In [1]: import numpy as np

In [2]: import numpy.linalg as la

In [3]: np.set_printoptions(precision=3, suppress=True, linewidth=200, floatmode="fixed")

In [4]: rnd = lambda a: np.round(a, 3) + 0

In [5]: O, _ = la.qr(np.array([[-1.5, 0.7, -0.3], [-0.4, -1.7, 0.2], [0.2, -1.6, -1.1]]))

In [6]: w = np.array([1, 1, 2])

In [7]: m1 = O @ np.diag(w) @ O.T

In [8]: print(rnd(m1))
[[ 1.068 -0.157  0.197]
 [-0.157  1.363 -0.454]
 [ 0.197 -0.454  1.569]]

In [9]: # symmetric, so the eigenvalues are real

In [10]: rng = np.random.default_rng(6446)

In [11]: lab = rng.permutation(3)

In [12]: M2 = m1[:, lab] * rng.choice([-1, 1], 3)

In [13]: print(rnd(M2))
[[-0.197  0.157  1.068]
 [ 0.454 -1.363 -0.157]
 [-1.569  0.454  0.197]]

In [14]: left, _, VT = la.svd(m1.T @ M2)

In [15]: print(rnd(la.lstsq(m1, M2)[0]))
[[ 0.000  0.000  1.000]
 [ 0.000 -1.000  0.000]
 [-1.000  0.000  0.000]]

In [16]: print(lab)
[2 1 0]

In [17]: print(rnd(left @ VT))
[[ 0.000  0.000  1.000]
 [ 0.000 -1.000  0.000]
 [-1.000  0.000  0.000]]

In [18]: print(rnd(np.poly(M2)))
[1.000 1.363 1.637 2.000]

In [19]: print(rnd(la.eigvals(M2)))
[-0.035+1.243j -0.035-1.243j -1.293+0.000j]

In [20]: print(rnd(la.det(2 * M2)), rnd(la.det(M2)))
-16.0 -2.0

In [21]: print(rnd(la.det(M2.T)))
-2.0

In [22]: print(rnd(np.einsum("ii->", M2)))
-1.363

In [23]: print(rnd(np.einsum("ij,ji->", M2, M2)))
-1.417

In [24]: low = la.cholesky(m1)

In [25]: print(rnd(np.prod(np.diag(low)) ** 2), rnd(la.det(m1)))
2.0 2.0

In [26]: print(la.eigvalsh(m1).min() > 0)
True

In [27]: M2 = m1 / la.norm(m1, axis=1, keepdims=True)

In [28]: C2 = M2 @ M2.T

In [29]: print((np.abs(C2) > 0.9).astype(int))
[[1 0 0]
 [0 1 0]
 [0 0 1]]

In [30]: f = np.array([3, 3, 2])

In [31]: M2 = m1 + np.outer(f, np.eye(3)[0])

In [32]: print(rnd(la.det(M2) / la.det(m1)), rnd(1 + la.solve(m1, f)[0]))
3.937 3.937

In [33]: print(rnd(M2))
[[ 4.068 -0.157  0.197]
 [ 2.843  1.363 -0.454]
 [ 2.197 -0.454  1.569]]

In [34]: Z = np.array([[2, 1, 2]])

In [35]: F = rng.normal(size=(10, 1)) @ Z + np.array([-2, 1, -3])

In [36]: print(rnd(F))
[[-5.203 -0.601 -6.203]
 [-1.866  1.067 -2.866]
 [ 0.964  2.482 -0.036]
 [-0.056  1.972 -1.056]
 [-3.734  0.133 -4.734]
 [-0.508  1.746 -1.508]
 [-1.511  1.244 -2.511]
 [-2.371  0.814 -3.371]
 [-1.581  1.210 -2.581]
 [-2.409  0.795 -3.409]]

In [37]: lab = F[:, 2] > np.median(F[:, 2])

In [38]: f = F[lab].mean(axis=0) - F[~lab].mean(axis=0)

In [39]: print(((F - F.mean(axis=0)) @ f > 0).astype(int))
[0 0 1 1 0 1 1 0 1 0]

In [40]: print(np.argsort(-np.abs(f).round(6), kind="stable"))
[0 2 1]

In [41]: print(rnd(f))
[2.578 1.289 2.578]

In [42]: rank = la.matrix_rank(F)

In [43]: print(rank)
2

In [44]: N = la.svd(F)[2][rank:].T

In [45]: print([int(la.matrix_rank(F[:i])) for i in range(1, len(F) + 1)])
[1, 2, 2, 2, 2, 2, 2, 2, 2, 2]

In [46]: print(N.shape)
(3, 1)

In [47]: C2 = np.cov(F, rowvar=False)

In [48]: print(np.corrcoef(F.T))
[[1.000 1.000 1.000]
 [1.000 1.000 1.000]
 [1.000 1.000 1.000]]

In [49]: print(rnd(C2))
[[3.167 1.583 3.167]
 [1.583 0.792 1.583]
 [3.167 1.583 3.167]]

In [50]: print(rnd(la.det(2 * C2)), rnd(la.det(C2)))
0.0 0.0

In [51]: M = np.load("m.npy")

In [52]: print(M)
[[ 12.680  -9.596 -11.588]
 [  8.623  -6.689  -6.583]
 [  8.472  -6.582  -6.407]
 [  7.687  -6.024  -5.505]
 [  7.035  -5.561  -4.776]
 [  0.239  -0.694   0.899]
 [  0.386  -0.021  -0.279]
 [  4.254   0.056   2.483]
 [  4.650   0.167   3.352]
 [  5.318   0.430   5.180]
 [  5.620   0.587   6.189]
 [  6.199   0.978   8.532]
 [  6.757   1.505  11.482]]

In [53]: C2 = np.cov(M, rowvar=False)

In [54]: print(rnd(la.eigvalsh(C2)[::-1]))
[63.761  8.262  0.232]

In [55]: print(rnd(M.std(axis=0)))
[3.190 3.675 6.558]

In [56]: print(C2.shape)
(3, 3)

In [57]: x = np.array([-2, 2, -2])

In [58]: a = np.maximum(M @ x, 0)

In [59]: print(a)
[0.000 0.000 0.000 0.000 0.000 0.000 0.000 0.000 0.000 0.000 0.000 0.000 0.000]

In [60]: print(rnd(np.tanh(M @ x)))
[-1.000 -1.000 -1.000 -1.000 -1.000 -0.999 -0.251 -1.000 -1.000 -1.000 -1.000 -1.000 -1.000]

In [61]: print(np.flatnonzero(a > 1e-9))
[]

In [62]: lab = rng.permutation(3)

In [63]: M2 = M[:, lab] * rng.choice([-1, 1], 3)

In [64]: print(M2)
[[ 12.680 -11.588   9.596]
 [  8.623  -6.583   6.689]
 [  8.472  -6.407   6.582]
 [  7.687  -5.505   6.024]
 [  7.035  -4.776   5.561]
 [  0.239   0.899   0.694]
 [  0.386  -0.279   0.021]
 [  4.254   2.483  -0.056]
 [  4.650   3.352  -0.167]
 [  5.318   5.180  -0.430]
 [  5.620   6.189  -0.587]
 [  6.199   8.532  -0.978]
 [  6.757  11.482  -1.505]]

In [65]: left, _, VT = la.svd(M.T @ M2)

In [66]: print(lab)
[0 2 1]

In [67]: E = np.load("sample10.npy")

In [68]: print(E)
[[1 0 2]
 [0 2 0]
 [1 0 1]]

In [69]: # splits into 2 blocks

In [70]: f = np.array([0, -2, 0])

In [71]: M2 = E + np.outer(f, np.eye(3)[0])

In [72]: print(rnd(la.det(M2) / la.det(E)), rnd(1 + la.solve(E, f)[0]))
1.0 1.0

In [73]: print(np.flatnonzero(la.matrix_power((E != 0) + (E.T != 0) + np.eye(3), 3)[2]))
[0 2]

In [74]: print(rnd(np.sort(la.eigvals(E).real)))
[-0.414  2.000  2.414]

In [75]: M2 = E + rng.integers(-2, 3, (3, 2)) @ rng.integers(-2, 3, (2, 3))

In [76]: print(M2)
[[ 2  1 -3]
 [-1  5 -3]
 [-1  3  1]]

In [77]: print(np.abs(M2 - E).sum(axis=1))
[7 7 5]

In [78]: M2 = np.array([[1, 1, -3], [3, 0, -1], [2, 1, -3]])

In [79]: print(E @ M2)
[[ 5  3 -9]
 [ 6  0 -2]
 [ 3  2 -6]]

In [80]: print(M2.T @ E.T)
[[ 5  6  3]
 [ 3  0  2]
 [-9 -2 -6]]

In [81]: print(np.einsum("ij->j", E))
[2 2 3]

In [82]: print(np.einsum("ij,ij->i", E, E))
[5 4 2]

In [83]: mat = np.loadtxt("a.csv", delimiter=",")

In [84]: print(mat)
[[-3.000 -2.000  0.000 -1.000]
 [ 2.000 -3.000  0.000  1.000]
 [ 0.000  3.000 -3.000 -2.000]]

In [85]: print(np.diff(mat, axis=0))
[[ 5.000 -1.000  0.000  2.000]
 [-2.000  6.000 -3.000 -3.000]]

In [86]: print(mat - mat[0])
[[ 0.000  0.000  0.000  0.000]
 [ 5.000 -1.000  0.000  2.000]
 [ 3.000  5.000 -3.000 -1.000]]

In [87]: np.zeros(3, 4)
TypeError: Cannot interpret '4' as a data type


In [88]: x = np.array([-2, -2, 2, 1])

In [89]: print(mat @ (2 * x))
[ 18.000   6.000 -28.000]

In [90]: print(mat * x)
[[ 6.000  4.000  0.000 -1.000]
 [-4.000  6.000  0.000  1.000]
 [-0.000 -6.000 -6.000 -2.000]]

In [91]: print((mat * x).sum(axis=1))
[  9.000   3.000 -14.000]

In [92]: print(np.sign((mat @ x).round(6)))
[ 1.000  1.000 -1.000]

In [93]: W0 = np.array([[1.0, 2.0, 0.0], [2.0, 0.0, 2.0], [0.0, 2.0, 5.0]])

In [94]: print(rnd(np.abs(la.eigvals(W0)).max()))
5.805

In [95]: print(rnd(np.sort(np.abs(la.eigvals(W0)))))
[1.938 2.133 5.805]

In [96]: print((W0 + W0.T) / 2)
[[1.000 2.000 0.000]
 [2.000 0.000 2.000]
 [0.000 2.000 5.000]]

In [97]: print(np.allclose(W0, W0.T))
True

In [98]: la.determinant(W0)
AttributeError: module 'numpy.linalg' has no attribute 'determinant'


In [99]: lab = rng.permutation(3)

In [100]: print(lab)
[2 1 0]

In [101]: M2 = W0[lab][:, lab]

In [102]: print(rnd(np.sort(np.abs(la.eigvals(M2)))))
[1.938 2.133 5.805]

In [103]: print(M2)
[[5.000 2.000 0.000]
 [2.000 0.000 2.000]
 [0.000 2.000 1.000]]

In [104]: print(np.diag(M2))
[5.000 0.000 1.000]

In [105]: print(rnd(la.det(M2)), rnd(la.det(W0[lab])))
-24.0 24.0

In [106]: M2 = W0[0, 0] * W0[1:] - np.outer(W0[1:, 0], W0[0])

In [107]: print(M2)
[[ 0.000 -4.000  2.000]
 [ 0.000  2.000  5.000]]

In [108]: print(la.matrix_rank(M2), la.matrix_rank(W0))
2 3

In [109]: print(W0[:, 0] / W0[0, 0])
[1.000 2.000 0.000]

In [110]: print(np.flatnonzero(~M2.round(6).any(axis=1)))
[]

In [111]: x = np.array([3, 1, 0])

In [112]: a = np.maximum(W0 @ x, 0)

In [113]: print(W0 * (a > 1e-9)[:, None])
[[1.000 2.000 0.000]
 [2.000 0.000 2.000]
 [0.000 2.000 5.000]]

In [114]: print(np.maximum(W0 @ (3 * x), 0))
[15.000 18.000  6.000]

In [115]: M2 = np.array([[0, 1, 0], [2, 0, -2]])

In [116]: Z = np.kron(M2, W0)

In [117]: print(rnd(la.norm(Z, 2)), rnd(la.norm(M2, 2) * la.norm(W0, 2)))
16.418 16.418

In [118]: data = np.load("arr.npy")

In [119]: print(data)
[[ 1 -2  1 -1]
 [-3  3  3  0]
 [-1  2  2 -1]
 [-2  0  0  0]]

In [120]: O, vecs = la.qr(data[:, :1])[0], la.qr(data[:, 1:])[0]

In [121]: s = la.svd(O.T @ vecs, compute_uv=False)

In [122]: print((s > 0.9).sum())
0

In [123]: print(rnd(la.norm(O @ O.T - vecs @ vecs.T, 2)))
1.0

In [124]: M2 = la.inv(data)

In [125]: print(rnd(la.det(data) * la.det(M2)))
1.0

In [126]: print(rnd(la.slogdet(data)[0]))
1.0

In [127]: print(np.allclose(M2, data.T))
False

In [128]: print(rnd(la.det(data) * M2))
[[  0.000   0.000   0.000  -9.000]
 [ -6.000  -2.000   6.000  -3.000]
 [  6.000   8.000  -6.000  -6.000]
 [  0.000  12.000 -18.000  -9.000]]

In [129]: print((np.abs(M2) > 1e-9).astype(int))
[[0 0 0 1]
 [1 1 1 1]
 [1 1 1 1]
 [0 1 1 1]]

In [130]: print(rnd(data @ M2))
[[1.000 0.000 0.000 0.000]
 [0.000 1.000 0.000 0.000]
 [0.000 0.000 1.000 0.000]
 [0.000 0.000 0.000 1.000]]

In [131]: print(rnd(la.inv(M2)))
[[ 1.000 -2.000  1.000 -1.000]
 [-3.000  3.000  3.000  0.000]
 [-1.000  2.000  2.000 -1.000]
 [-2.000  0.000  0.000  0.000]]

In [132]: left, s = la.svd(data)
ValueError: too many values to unpack (expected 2)


In [133]: left, s, VT = la.svd(data, full_matrices=False)

In [134]: print(rnd(VT @ VT.T))
[[1.000 0.000 0.000 0.000]
 [0.000 1.000 0.000 0.000]
 [0.000 0.000 1.000 0.000]
 [0.000 0.000 0.000 1.000]]

In [135]: print(rnd(np.sqrt((s ** 2).sum())), rnd(la.norm(data)))
6.928 6.928

In [136]: print(np.abs(left[:, 0]).round(6).argmax())
1

In [137]: M2 = np.array([[-5, -8, -9, -5], [-1, 8, 5, -5], [3, 8, 6, -6], [-3, -7, -8, -2]])

In [138]: X = np.tril(M2)

In [139]: print(X)
[[-5  0  0  0]
 [-1  8  0  0]
 [ 3  8  6  0]
 [-3 -7 -8 -2]]

In [140]: # triangular: eigenvalues sit on the diagonal

In [141]: theta = np.radians(120)

In [142]: r_ = np.eye(4)

In [143]: r_[1, 1] = r_[0, 0] = np.cos(theta)

In [144]: r_[1, 0], r_[0, 1] = -np.sin(theta), np.sin(theta)

In [145]: print(rnd(r_))
[[-0.500  0.866  0.000  0.000]
 [-0.866 -0.500  0.000  0.000]
 [ 0.000  0.000  1.000  0.000]
 [ 0.000  0.000  0.000  1.000]]

In [146]: M2 = X @ r_.T

In [147]: print(np.allclose(la.norm(X, axis=1), la.norm(M2, axis=1)))
True

In [148]: print(np.allclose(X @ X.T, M2 @ M2.T))
True

In [149]: print(rnd(M2))
[[ 2.500  4.330  0.000  0.000]
 [ 7.428 -3.134  0.000  0.000]
 [ 5.428 -6.598  6.000  0.000]
 [-4.562  6.098 -8.000 -2.000]]

In [150]: print(rnd(np.abs(M2 - X).max(axis=0)))
[ 8.428 14.598  0.000  0.000]

In [151]: print(np.einsum("ii->", X))
7

In [152]: print(rnd(la.det(X[::-1])))
480.0

In [153]: print(np.einsum("ij,ji->", X, X))
129

In [154]: print(rnd(la.eigvals(X).sum().real))
7.0

In [155]: la.determinant(X)
AttributeError: module 'numpy.linalg' has no attribute 'determinant'


In [156]: print(la.matrix_power(X, 2))
[[  25    0    0    0]
 [  -3   64    0    0]
 [  -5  112   36    0]
 [   4 -106  -32    4]]

In [157]: print(rnd(la.det(X)))
480.0

In [158]: print(X @ X)
[[  25    0    0    0]
 [  -3   64    0    0]
 [  -5  112   36    0]
 [   4 -106  -32    4]]

In [159]: print(W0.shape)
(3, 3)

In [160]: print(rnd(la.svd(W0, compute_uv=False)))
[5.805 2.133 1.938]

In [161]: print(rnd(W0.mean(axis=0)))
[1.000 1.333 2.333]

In [162]: print(np.abs(W0).max())
5.0

In [163]: lab = rng.permutation(4)

In [164]: M2 = X[:, lab] * rng.choice([-1, 1], 4)

In [165]: print(M2)
[[ 5  0  0  0]
 [ 1 -8  0  0]
 [-3 -8  6  0]
 [ 3  7 -8 -2]]

In [166]: left, _, VT = la.svd(X.T @ M2)

In [167]: print(rnd(left @ VT))
[[-1.000  0.000  0.000  0.000]
 [ 0.000 -1.000  0.000  0.000]
 [ 0.000  0.000  1.000  0.000]
 [ 0.000  0.000  0.000  1.000]]

In [168]: print(lab)
[0 1 2 3]
